% ipython --no-banner

In [1]: import numpy as np

In [2]: np.set_printoptions(precision=3, suppress=True, linewidth=160, sign=" ")

In [3]: W0 = 0.5 ** np.abs(np.subtract.outer(np.arange(8), np.arange(8)))

In [4]: W0
Out[4]: 
array([[ 1.   ,  0.5  ,  0.25 ,  0.125,  0.062,  0.031,  0.016,  0.008],
       [ 0.5  ,  1.   ,  0.5  ,  0.25 ,  0.125,  0.062,  0.031,  0.016],
       [ 0.25 ,  0.5  ,  1.   ,  0.5  ,  0.25 ,  0.125,  0.062,  0.031],
       [ 0.125,  0.25 ,  0.5  ,  1.   ,  0.5  ,  0.25 ,  0.125,  0.062],
       [ 0.062,  0.125,  0.25 ,  0.5  ,  1.   ,  0.5  ,  0.25 ,  0.125],
       [ 0.031,  0.062,  0.125,  0.25 ,  0.5  ,  1.   ,  0.5  ,  0.25 ],
       [ 0.016,  0.031,  0.062,  0.125,  0.25 ,  0.5  ,  1.   ,  0.5  ],
       [ 0.008,  0.016,  0.031,  0.062,  0.125,  0.25 ,  0.5  ,  1.   ]])

In [5]: x = np.ones(8)

In [6]: for _ in range(4):
   ...:     x = W0 @ x
   ...:     x /= np.linalg.norm(x)
   ...:     print(round(x @ W0 @ x, 3))
   ...: 
2.559
2.569
2.571
2.572

In [7]: round(np.linalg.eigvalsh(W0)[-1], 3)
Out[7]: np.float64(2.572)

In [8]: out = W0 / np.linalg.norm(W0, axis=1, keepdims=True)

In [9]: gram = out @ out.T

In [10]: (np.abs(gram) > 0.9).astype(int)
Out[10]: 
array([[ 1,  0,  0,  0,  0,  0,  0,  0],
       [ 0,  1,  0,  0,  0,  0,  0,  0],
       [ 0,  0,  1,  0,  0,  0,  0,  0],
       [ 0,  0,  0,  1,  0,  0,  0,  0],
       [ 0,  0,  0,  0,  1,  0,  0,  0],
       [ 0,  0,  0,  0,  0,  1,  0,  0],
       [ 0,  0,  0,  0,  0,  0,  1,  0],
       [ 0,  0,  0,  0,  0,  0,  0,  1]])

In [11]: np.argwhere(np.triu(np.abs(gram) > 0.95, 1))
Out[11]: array([], shape=(0, 2), dtype=int64)
